$ python3 -q
>>> import numpy as np
>>> np.set_printoptions(precision=2, suppress=True, linewidth=200, legacy="1.25")
>>> def rd(a):
...     return np.round(a, 2) + 0
... 
>>> K = np.load("m.npy")
>>> rd(K)
array([[ 0.89, 14.98,  5.76, -9.98,  3.89, -0.94, -1.65],
       [ 5.15,  0.61,  1.54,  4.39,  0.76,  2.49,  3.88],
       [ 1.38, -2.99, -1.41,  7.99, -4.69, -2.01, -6.13],
       [ 2.93,  6.48,  3.58, -1.48,  1.74,  0.05,  1.16],
       [ 4.88,  4.64,  1.07,  0.36,  1.86,  4.56,  1.82],
       [ 3.65,  2.32,  3.55,  2.68,  0.81, -0.91,  3.43],
       [ 4.35, -5.33, -0.54, 10.33, -2.77,  0.4 ,  1.04],
       [ 1.6 ,  4.7 ,  2.52,  0.3 , -0.37, -1.78, -2.27],
       [-2.33, 12.91,  6.39, -7.91,  0.65, -7.43, -6.24],
       [-0.07, -2.21,  0.69,  7.21, -4.91, -5.9 , -6.16],
       [-1.16, 10.73,  5.14, -5.73,  0.42, -5.52, -5.24],
       [ 1.86,  8.98,  4.98, -3.98,  2.24, -1.69,  0.49],
       [ 5.41, -9.35, -3.11, 14.35, -4.22,  2.55,  0.48],
       [ 1.49, -0.95,  1.71,  5.95, -2.8 , -3.95, -2.23]])
>>> # rank 4
>>> th = np.radians(135)
>>> r_ = np.eye(7)
>>> r_[2, 2] = r_[5, 5] = np.cos(th)
>>> r_[2, 5], r_[5, 2] = -np.sin(th), np.sin(th)
>>> rd(r_)
array([[ 1.  ,  0.  ,  0.  ,  0.  ,  0.  ,  0.  ,  0.  ],
       [ 0.  ,  1.  ,  0.  ,  0.  ,  0.  ,  0.  ,  0.  ],
       [ 0.  ,  0.  , -0.71,  0.  ,  0.  , -0.71,  0.  ],
       [ 0.  ,  0.  ,  0.  ,  1.  ,  0.  ,  0.  ,  0.  ],
       [ 0.  ,  0.  ,  0.  ,  0.  ,  1.  ,  0.  ,  0.  ],
       [ 0.  ,  0.  ,  0.71,  0.  ,  0.  , -0.71,  0.  ],
       [ 0.  ,  0.  ,  0.  ,  0.  ,  0.  ,  0.  ,  1.  ]])
>>> Y = K @ r_.T
>>> rd(np.linalg.svd(K, compute_uv=False)), rd(np.linalg.svd(Y, compute_uv=False))
(array([39.7 , 20.2 , 16.83,  6.01,  0.  ,  0.  ,  0.  ]), array([39.7 , 20.2 , 16.83,  6.01,  0.  ,  0.  ,  0.  ]))
>>> rd(np.abs(Y - K).max(axis=0))
array([ 0.  ,  0.  ,  9.17,  0.  ,  0.  , 17.21,  0.  ])
>>> rd(np.linalg.det(r_)), rd(np.trace(r_))
(1.0, 3.59)
>>> np.allclose(K @ K.T, Y @ Y.T)
True
>>> np.allclose(np.linalg.norm(K, axis=1), np.linalg.norm(Y, axis=1))
True
